In [1]: import numpy as np

In [2]: from numpy import linalg as LA

In [3]: np.set_printoptions(suppress=True, linewidth=100)

In [4]: A = np.loadtxt("dump.csv", delimiter=",")

In [5]: A
Out[5]: 
array([[ 0.17, -0.57,  0.46],
       [-2.7 , -2.96, -1.46],
       [ 2.74,  2.58,  1.18],
       [-1.19, -1.09, -0.86],
       [-0.71, -0.36, -0.49],
       [-3.12, -2.71, -1.09],
       [-2.57, -1.99, -0.48],
       [-0.35, -0.43, -0.05],
       [-1.64, -1.5 , -0.6 ],
       [-1.4 , -1.87, -1.03],
       [-0.24, -0.3 , -0.24],
       [-1.32, -0.31, -0.61],
       [ 0.18,  0.16,  0.29],
       [ 2.1 ,  2.58,  0.74],
       [ 0.28, -0.86,  0.4 ],
       [-0.77, -1.46, -0.31],
       [ 1.75,  1.35,  1.23],
       [ 0.95,  1.08,  0.76],
       [ 3.05,  1.45,  1.25],
       [ 4.58,  5.06,  2.12],
       [ 2.17,  2.04,  0.9 ],
       [-1.47, -1.76, -1.18],
       [ 0.04, -0.79,  0.12]])

In [6]: Xs = (A - A.mean(axis=0)) / A.std(axis=0)

In [7]: np.argwhere(np.abs(Xs) > 2)
Out[7]: 
array([[19,  0],
       [19,  1],
       [19,  2]])

In [8]: c = LA.lstsq(np.delete(Xs, 2, axis=1), Xs[:, 2])[0]

In [9]: c.round(2)
Out[9]: array([0.89, 0.07])

In [10]: np.abs(c).argmax()
Out[10]: np.int64(0)

In [11]: G = np.cov(A, rowvar=False)

In [12]: G.round(2)
Out[12]: 
array([[3.9 , 3.64, 1.75],
       [3.64, 3.74, 1.65],
       [1.75, 1.65, 0.87]])

In [13]: np.round(np.corrcoef(A[:, 1], A[:, 2])[0, 1], 2)
Out[13]: np.float64(0.91)

In [14]: np.round(np.polyfit(A[:, 1], A[:, 2], 1), 2)
Out[14]: array([0.44, 0.1 ])

In [15]: vec = np.array([-4, 5, -4])

In [16]: target = A @ vec

In [17]: np.round(LA.solve(A.T @ A, A.T @ target), 2)
Out[17]: array([-4.,  5., -4.])

In [18]: rng = np.random.default_rng(74)

In [19]: target = target + 0.02 * rng.normal(size=23)

In [20]: target.round(2)
Out[20]: 
array([-5.37,  1.84, -2.77,  2.75,  2.98,  3.28,  2.25, -0.55,  1.46,  0.39,  0.45,  6.19, -1.09,
        1.54, -7.01, -2.98, -5.19, -1.47, -9.95, -1.47, -2.07,  1.82, -4.59])

In [21]: c, *_ = LA.lstsq(A, target)

In [22]: c.round(2)
Out[22]: array([-3.99,  5.  , -4.02])

In [23]: round(LA.norm(target - A @ c), 2)
Out[23]: np.float64(0.06)

In [24]: mat = np.array([[3, 2, 1, 0], [0, -1, 3, 0], [-3, -2, 1, 0], [0, 0, 0, -2]])

In [25]: mat
Out[25]: 
array([[ 3,  2,  1,  0],
       [ 0, -1,  3,  0],
       [-3, -2,  1,  0],
       [ 0,  0,  0, -2]])

In [26]: other = mat / np.sqrt((mat ** 2).mean(axis=1, keepdims=True))

In [27]: LA.matrix_rank(mat - mat.mean(axis=1, keepdims=True))
Out[27]: np.int64(3)

In [28]: other = np.c_[A[:, :2] @ np.array([[2, 2], [1, 0]]), np.array([3, 0, 1, 4, -1, 2, -5, -3, -3, 4, -1, 1, 2, 3, 2, -4, 1, 5, -4, 3, -4, 5, 1])]

In [29]: other.round(2)
Out[29]: 
array([[-0.23,  0.34,  3.  ],
       [-8.36, -5.4 ,  0.  ],
       [ 8.06,  5.48,  1.  ],
       [-3.47, -2.38,  4.  ],
       [-1.78, -1.42, -1.  ],
       [-8.95, -6.24,  2.  ],
       [-7.13, -5.14, -5.  ],
       [-1.13, -0.7 , -3.  ],
       [-4.78, -3.28, -3.  ],
       [-4.67, -2.8 ,  4.  ],
       [-0.78, -0.48, -1.  ],
       [-2.95, -2.64,  1.  ],
       [ 0.52,  0.36,  2.  ],
       [ 6.78,  4.2 ,  3.  ],
       [-0.3 ,  0.56,  2.  ],
       [-3.  , -1.54, -4.  ],
       [ 4.85,  3.5 ,  1.  ],
       [ 2.98,  1.9 ,  5.  ],
       [ 7.55,  6.1 , -4.  ],
       [14.22,  9.16,  3.  ],
       [ 6.38,  4.34, -4.  ],
       [-4.7 , -2.94,  5.  ],
       [-0.71,  0.08,  1.  ]])

In [30]: np.round(LA.lstsq(A, other[:, 0])[0], 2) + 0
Out[30]: array([2., 1., 0.])

In [31]: LA.matrix_rank(np.c_[A, other])
Out[31]: np.int64(4)

In [32]: np.round(LA.norm(LA.qr(A)[0].T @ other, axis=0) ** 2 / ((other ** 2).sum(axis=0) + 1e-12), 2)
Out[32]: array([1.  , 1.  , 0.05])

In [33]: r0 = np.array([1, -2, 2, -3])

In [34]: other = mat + np.outer(r0, np.eye(4)[1])

In [35]: LA.matrix_rank(other - mat)
Out[35]: np.int64(1)

In [36]: round(float(LA.det(other) / LA.det(mat)), 2), round(1 + LA.solve(mat, r0)[1], 2)
Out[36]: (7.5, np.float64(7.5))

In [37]: labels = rng.permutation(4)

In [38]: other = mat[:, labels] * rng.choice([-1, 1], 4)

In [39]: other
Out[39]: 
array([[ 0,  3,  2, -1],
       [ 0,  0, -1, -3],
       [ 0, -3, -2, -1],
       [ 2,  0,  0,  0]])

In [40]: Uu, _, vt = LA.svd(mat.T @ other)

In [41]: labels
Out[41]: array([3, 0, 1, 2])

In [42]: np.round(Uu @ vt, 2) + 0
Out[42]: 
array([[ 0.,  1.,  0.,  0.],
       [ 0.,  0.,  1.,  0.],
       [ 0.,  0.,  0., -1.],
       [-1.,  0.,  0.,  0.]])

In [43]: np.round(LA.lstsq(mat, other)[0], 2) + 0
Out[43]: 
array([[ 0.,  1.,  0.,  0.],
       [ 0.,  0.,  1.,  0.],
       [ 0.,  0.,  0., -1.],
       [-1.,  0.,  0.,  0.]])

In [44]: W0 = np.load("block10.npy")

In [45]: W0
Out[45]: 
array([[6, 6, 1, 3],
       [6, 4, 3, 1],
       [1, 3, 0, 3],
       [3, 1, 3, 4]])

In [46]: # symmetric, so the eigenvalues are real

In [47]: vec = np.array([-2, 5, 0, -5])

In [48]: h = np.maximum(W0 @ vec, 0)

In [49]: np.flatnonzero(h > 1e-9)
Out[49]: array([0, 1])

In [50]: W0.T @ h
Out[50]: array([36, 30, 12, 12])

In [51]: m1 = np.array([[-2.03, -4.06, -1.9],
    ...:     [-3.0, -6.08, -3.12],
    ...:     [-5.06, -10.01, -4.92],
    ...:     [4.02, 8.01, 3.96]])

In [52]: m1
Out[52]: 
array([[ -2.03,  -4.06,  -1.9 ],
       [ -3.  ,  -6.08,  -3.12],
       [ -5.06, -10.01,  -4.92],
       [  4.02,   8.01,   3.96]])

In [53]: Uu, s, vt = LA.svd(m1)

In [54]: s.round(2)
Out[54]: array([18.05,  0.16,  0.04])

In [55]: np.argmax(s[:-1] / (s[1:] + 1e-6)) + 1
Out[55]: np.int64(1)

In [56]: other = Uu[:, :1] @ np.diag(s[:1]) @ vt[:1]

In [57]: LA.matrix_rank(other)
Out[57]: np.int64(1)

In [58]: round(LA.norm(m1 - other, 2), 2), round(s[1], 2)
Out[58]: (np.float64(0.16), np.float64(0.16))

In [59]: [round(float(x), 2) for x in LA.svd(m1, compute_uv=False)[:3]]
Out[59]: [18.05, 0.16, 0.04]

In [60]: np.round(np.abs(LA.svd(m1)[2][-1]), 2)
Out[60]: array([0.82, 0.53, 0.23])

In [61]: feats = np.load("a.npy")

In [62]: feats
Out[62]: 
array([[ 1, -1, -1,  1,  1, -1, -1,  1],
       [ 1, -1,  1, -1, -1,  1, -1,  1],
       [ 1, -1,  1, -1,  1, -1,  1, -1],
       [ 1,  1,  1,  1,  1,  1,  1,  1]])

In [63]: r0, g = feats[0], feats[2]

In [64]: r0 @ g
Out[64]: np.int64(0)

In [65]: p = (r0 @ g) / (r0 @ r0) * r0

In [66]: p
Out[66]: array([ 0., -0., -0.,  0.,  0., -0., -0.,  0.])

In [67]: g - p
Out[67]: array([ 1., -1.,  1., -1.,  1., -1.,  1., -1.])

In [68]: np.outer(r0, g)
Out[68]: 
array([[ 1, -1,  1, -1,  1, -1,  1, -1],
       [-1,  1, -1,  1, -1,  1, -1,  1],
       [-1,  1, -1,  1, -1,  1, -1,  1],
       [ 1, -1,  1, -1,  1, -1,  1, -1],
       [ 1, -1,  1, -1,  1, -1,  1, -1],
       [-1,  1, -1,  1, -1,  1, -1,  1],
       [-1,  1, -1,  1, -1,  1, -1,  1],
       [ 1, -1,  1, -1,  1, -1,  1, -1]])

In [69]: E = np.load("x.npy")

In [70]: E
Out[70]: 
array([[ 2.83,  1.74,  4.81],
       [ 1.76,  0.46,  4.39],
       [ 0.86, -1.9 ,  1.49],
       [ 0.21, -1.1 ,  4.37],
       [ 4.12,  0.83,  0.43],
       [-1.39, -2.58,  4.61],
       [-4.97, -5.87,  5.21],
       [ 1.14,  0.66,  6.04],
       [ 3.66, -0.7 , -1.72],
       [ 1.02, -1.17,  2.61],
       [-2.34, -2.66,  6.34],
       [-3.9 , -5.96,  2.87],
       [ 2.8 , -0.96, -0.53],
       [ 1.49, -0.13,  3.75],
       [-2.43, -4.73,  2.4 ],
       [-1.19, -2.76,  3.85],
       [-1.29, -1.88,  5.83],
       [-0.77, -2.57,  3.4 ],
       [ 1.14, -0.17,  4.37],
       [-0.38, -1.7 ,  4.35]])

In [71]: D = LA.norm(E[:, None] - E[None], axis=-1)

In [72]: np.flatnonzero(D[12] < D.mean() / 2)
Out[72]: array([ 8, 12])

In [73]: (D + 1e9 * np.eye(20)).round(6).argmin(axis=1)
Out[73]: array([ 1, 18,  9, 19, 12, 15, 11,  1, 12,  2, 16, 14,  8, 18, 11, 17, 10, 15, 13,  3])

In [74]: np.unravel_index(D.round(6).argmax(), D.shape)
Out[74]: (np.int64(4), np.int64(6))

In [75]: D[12].round(6).argsort(kind="stable")[:4]
Out[75]: array([12,  8,  4,  2])
